$ ipython --no-banner

In [1]: import numpy as np

In [2]: import numpy.linalg as la

In [3]: np.set_printoptions(precision=2, suppress=True, linewidth=140, sign=" ")

In [4]: tidy = lambda a: np.round(a, 2) + 0

In [5]: X = np.array([[4.0, 1.0], [1.0, 4.0]])

In [6]: print(X)
[[ 4.  1.]
 [ 1.  4.]]

In [7]: Uu, sig = la.svd(X)
Traceback (most recent call last):
  Cell In[7], line 1
    Uu, sig = la.svd(X)
ValueError: too many values to unpack (expected 2)


In [8]: Uu, sig, Vt = la.svd(X, full_matrices=False)

In [9]: print(np.allclose(Uu * sig @ Vt, X))
True

In [10]: print(sig / sig[0])
[ 1.   0.6]

In [11]: print(np.abs(Uu[:, 0]).round(6).argmax())
0

In [12]: print(tidy(Uu.T @ X @ Vt.T))
[[ 5.  0.]
 [ 0.  3.]]

In [13]: print(tidy(np.sqrt((sig ** 2).sum())), tidy(la.norm(X)))
5.83 5.83

In [14]: print(tidy(Vt @ Vt.T))
[[ 1.  0.]
 [ 0.  1.]]

In [15]: print(np.count_nonzero(X))
4

In [16]: print(X - X[0])
[[ 0.  0.]
 [-3.  3.]]

In [17]: np.zeros(2, 2)
Traceback (most recent call last):
  Cell In[17], line 1
    np.zeros(2, 2)
TypeError: Cannot interpret '2' as a data type


In [18]: print(np.abs(X).max())
4.0

In [19]: print(tidy(la.svd(X, compute_uv=False)))
[ 5.  3.]

In [20]: print(X.shape)
(2, 2)

In [21]: print(np.diff(X, axis=0))
[[-3.  3.]]

In [22]: print(np.unravel_index(np.abs(X).argmax(), X.shape))
(np.int64(0), np.int64(0))

In [23]: r0 = np.array([3, 1])

In [24]: M2 = X + np.outer(r0, np.eye(2)[1])

In [25]: print(tidy(la.det(M2) / la.det(X)), tidy(1 + la.solve(X, r0)[1]))
1.07 1.07

In [26]: print(M2)
[[ 4.  4.]
 [ 1.  5.]]

In [27]: print(la.matrix_rank(M2 - X))
1

In [28]: w, V = la.eig(M2)

In [29]: print(tidy(np.sort(la.eigvals(M2.T))))
[ 2.44  6.56]

In [30]: print(M2 @ V[:, 0] - w[0] * V[:, 0])
[ 0.  0.]

In [31]: print(np.prod(w))
16.0

In [32]: Lm = la.cholesky(X)

In [33]: print(la.eigvalsh(X).min() > 0)
True

In [34]: print(tidy(np.prod(np.diag(Lm)) ** 2), tidy(la.det(X)))
15.0 15.0

In [35]: print(tidy(np.diag(Lm) ** 2))
[ 4.    3.75]

In [36]: M = np.array([[-2, -1], [0, 1]])

In [37]: M2 = np.array([[2, 1], [0, 0]])

In [38]: C = np.kron(M2, M)

In [39]: print(tidy(la.norm(C, 2)), tidy(la.norm(M2, 2) * la.norm(M, 2)))
5.12 5.12

In [40]: print(M.sum(axis=0))
[-2  0]

In [41]: np.zeros(2, 2)
Traceback (most recent call last):
  Cell In[41], line 1
    np.zeros(2, 2)
TypeError: Cannot interpret '2' as a data type


In [42]: print(la.matrix_rank(M))
2

In [43]: la.rank(M)
Traceback (most recent call last):
  Cell In[43], line 1
    la.rank(M)
AttributeError: module 'numpy.linalg' has no attribute 'rank'


In [44]: print(np.abs(M).max())
2

In [45]: r0 = np.array([1, 1])

In [46]: M2 = M + np.outer(r0, np.eye(2)[1])

In [47]: print(la.matrix_rank(la.inv(M2) - la.inv(M), tol=1e-8))
1

In [48]: print(M2)
[[-2.  0.]
 [ 0.  2.]]

In [49]: W0 = np.load("out13.npy")

In [50]: print(W0)
[[ 26  12 -13]
 [ 12  50  45]
 [-13  45  65]]

In [51]: x0 = np.array([2, -2, -2])

In [52]: print((W0 @ x0).argmax())
0

In [53]: print(W0 @ (2 * x0))
[ 108 -332 -492]

In [54]: print(np.einsum("ij,j->i", W0, x0))
[  54 -166 -246]

In [55]: print(tidy(la.det(X[::-1])))
-15.0

In [56]: print(np.poly(X))
[ 1. -8. 15.]

In [57]: print(np.einsum("ii->", X))
8.0

In [58]: print(tidy(la.det(X.T)))
15.0

In [59]: w, V = la.eigh(W0)

In [60]: print(tidy(la.svd(W0, compute_uv=False)))
[ 103.18   37.82    0.  ]

In [61]: print(tidy(la.eigvalsh(W0 + -1 * np.eye(3))))
[ -1.    36.82 102.18]

In [62]: print(np.unique(w.round(6) + 0, return_counts=True)[1])
[ 1  1  1]

In [63]: print(np.abs(V[:, -1]).round(6).argmax())
2

In [64]: print(tidy(la.eigvalsh(W0 @ W0)))
[     0.     1430.04  10646.96]

In [65]: print(tidy(np.abs(V[:, -1])))
[ 0.03  0.64  0.77]

In [66]: print(tidy(V @ np.diag(w) @ V.T))
[[ 26.  12. -13.]
 [ 12.  50.  45.]
 [-13.  45.  65.]]

In [67]: rng = np.random.default_rng(665710)

In [68]: idx = rng.permutation(3)

In [69]: print(idx)
[ 1  2  0]

In [70]: M2 = W0[idx][:, idx]

In [71]: print(tidy(la.det(M2)), tidy(la.det(W0[idx])))
0.0 0.0

In [72]: print(np.trace(M2))
141

In [73]: A = np.array([[0, 4, -2], [-4, 0, 1], [2, -1, 0]])

In [74]: print(np.abs(np.diag(la.qr(A)[1])) > 1e-9)
[ True  True False]

In [75]: try:
    ...:     la.inv(A)
    ...: except la.LinAlgError as e:
    ...:     print(e)
    ...: 
Singular matrix

In [76]: print(tidy(np.trace(la.pinv(A) @ A)))
2.0

In [77]: print(tidy(A @ la.pinv(A) @ A))
[[ 0.  4. -2.]
 [-4.  0.  1.]
 [ 2. -1.  0.]]

In [78]: C2 = A.T @ A

In [79]: print(tidy(la.eigvalsh(C2)[::-1]))
[ 21.  21.   0.]

In [80]: print(tidy(la.svd(A, compute_uv=False) ** 2))
[ 21.  21.   0.]

In [81]: print(la.matrix_rank(C2))
2

In [82]: print(C2)
[[20 -2 -4]
 [-2 17 -8]
 [-4 -8  5]]

In [83]: data = np.diag(3 * np.array([0, 1, -1, 2])) + np.array([[1, 2, 1, 3], [2, 2, 0, -3], [0, -1, 1, -1], [-2, 2, 3, -3]])

In [84]: print(data)
[[ 1  2  1  3]
 [ 2  5  0 -3]
 [ 0 -1 -2 -1]
 [-2  2  3  3]]

In [85]: Q, V = la.qr(data[:, :1])[0], la.qr(data[:, 1:])[0]

In [86]: sig = la.svd(Q.T @ V, compute_uv=False)

In [87]: print((sig > 0.9).sum())
0

In [88]: feats = np.loadtxt("m.csv", delimiter=",")

In [89]: print(feats)
[[  3.   0.   1.   3.]
 [  0.   2.   0.   0.]
 [  1.   0.   3.   3.]
 [  3.   0.   3.  11.]]

In [90]: # symmetric, so the eigenvalues are real

In [91]: Q, V = la.qr(feats[:, :2])[0], la.qr(feats[:, 2:])[0]

In [92]: sig = la.svd(Q.T @ V, compute_uv=False)

In [93]: print(tidy(np.degrees(np.arccos(sig.clip(0, 1)))))
[ 28.73  90.  ]

In [94]: print((sig > 0.9).sum())
0

In [95]: x0 = np.array([2, 1, 1, 0])

In [96]: target = feats @ x0

In [97]: c, lr = np.zeros(4), 1 / la.norm(feats, 2) ** 2

In [98]: for i in range(8):
    ...:     c -= lr * feats.T @ (feats @ c - target)
    ...:     if i % 2 == 0: print(i, round(la.norm(feats @ c - target), 2))
    ...: 
0 4.44
2 4.24
4 4.04
6 3.85

In [99]: print(tidy(c))
[ 0.57  0.17  0.4   0.68]
